% python3 -q
>>> import numpy as np
>>> import numpy.linalg as la
>>> np.set_printoptions(precision=2, suppress=True, linewidth=120)
>>> def tidy(a):
...     return np.round(a, 2) + 0
... 
>>> A = np.load("case1.npy")
>>> A
array([[ 0.65, -0.77, -2.34,  2.8 ],
       [ 0.74, -0.77, -0.37, -0.53],
       [ 0.4 ,  0.44, -1.6 ,  0.91],
       [-1.29,  0.63, -0.6 , -3.34]])
>>> x = np.array([0, -2, 0, 1])
>>> rhs = A @ x
>>> tidy(rhs)
array([ 4.34,  1.01,  0.03, -4.6 ])
>>> tidy(la.solve(A, rhs))
array([ 0., -2.,  0.,  1.])
>>> tidy(la.solve(A, 4 * rhs))
array([ 0., -8.,  0.,  4.])
>>> tidy(la.solve(A, A[:, 3]))
array([0., 0., 0., 1.])
>>> q = A.astype(float).copy()
>>> for j in range(4):
...     q[:, j] -= q[:, :j] @ (q[:, :j].T @ q[:, j])
...     q[:, j] /= la.norm(q[:, j])
... 
>>> tidy(q.T @ q)
array([[1., 0., 0., 0.],
       [0., 1., 0., 0.],
       [0., 0., 1., 0.],
       [0., 0., 0., 1.]])
>>> W0 = np.load("test1.npy")
>>> W0
array([[3., 1., 1., 1.],
       [1., 3., 1., 1.],
       [1., 1., 3., 1.],
       [1., 1., 1., 3.]])
>>> ev, vecs = la.eigvalsh(W0)
Traceback (most recent call last):
  File "<python-input-17>", line 1, in <module>
    ev, vecs = la.eigvalsh(W0)
    ^^^^^^^^
ValueError: too many values to unpack (expected 2)
>>> ev, vecs = la.eigh(W0)
>>> tidy(ev)
array([2., 2., 2., 6.])
>>> np.unique(ev.round(6) + 0, return_counts=True)[1]
array([3, 1])
>>> tidy(vecs @ np.diag(ev) @ vecs.T)
array([[3., 1., 1., 1.],
       [1., 3., 1., 1.],
       [1., 1., 3., 1.],
       [1., 1., 1., 3.]])
>>> tidy(vecs.T @ vecs)
array([[1., 0., 0., 0.],
       [0., 1., 0., 0.],
       [0., 0., 1., 0.],
       [0., 0., 0., 1.]])
>>> tidy(np.abs(vecs[:, -1]))
array([0.5, 0.5, 0.5, 0.5])
>>> tidy(ev.sum()), np.trace(W0)
(np.float64(12.0), np.float64(12.0))
>>> (ev > 1e-8).sum(), (ev < -1e-8).sum()
(np.int64(4), np.int64(0))
>>> rng = np.random.default_rng(20565)
>>> th = np.sort(rng.uniform(-2, 2, 13))
>>> feats = np.c_[th, th ** 2, th ** 3] @ np.array([[3, -1, 3], [2, -2, 2], [-1, 1, -1]])
>>> tidy(feats)
array([[  8.32, -12.11,   8.32],
       [  2.32,  -5.08,   2.32],
       [  1.92,  -4.59,   1.92],
       [ -0.36,  -1.43,  -0.36],
       [ -0.44,  -1.31,  -0.44],
       [ -0.68,  -0.85,  -0.68],
       [ -0.87,  -0.3 ,  -0.87],
       [  0.96,  -0.41,   0.96],
       [  1.15,  -0.5 ,   1.15],
       [  2.21,  -1.06,   2.21],
       [  3.26,  -1.62,   3.26],
       [  4.02,  -2.01,   4.02],
       [  5.46,  -2.6 ,   5.46]])
>>> d = la.norm(feats[:, None] - feats[None], axis=-1)
>>> la.matrix_rank(d ** 2)
np.int64(4)
>>> (d + 1e9 * np.eye(13)).round(6).argmin(axis=1)
array([12,  2,  1,  4,  3,  4,  5,  8,  7, 10, 11, 10, 11])
>>> d.shape
(13, 13)
>>> np.unravel_index(d.round(6).argmax(), d.shape)
(np.int64(0), np.int64(6))
>>> d.mean(axis=1).argmax()
np.int64(0)
>>> np.flatnonzero(d[8] < d.mean() / 2)
array([3, 4, 7, 8, 9])
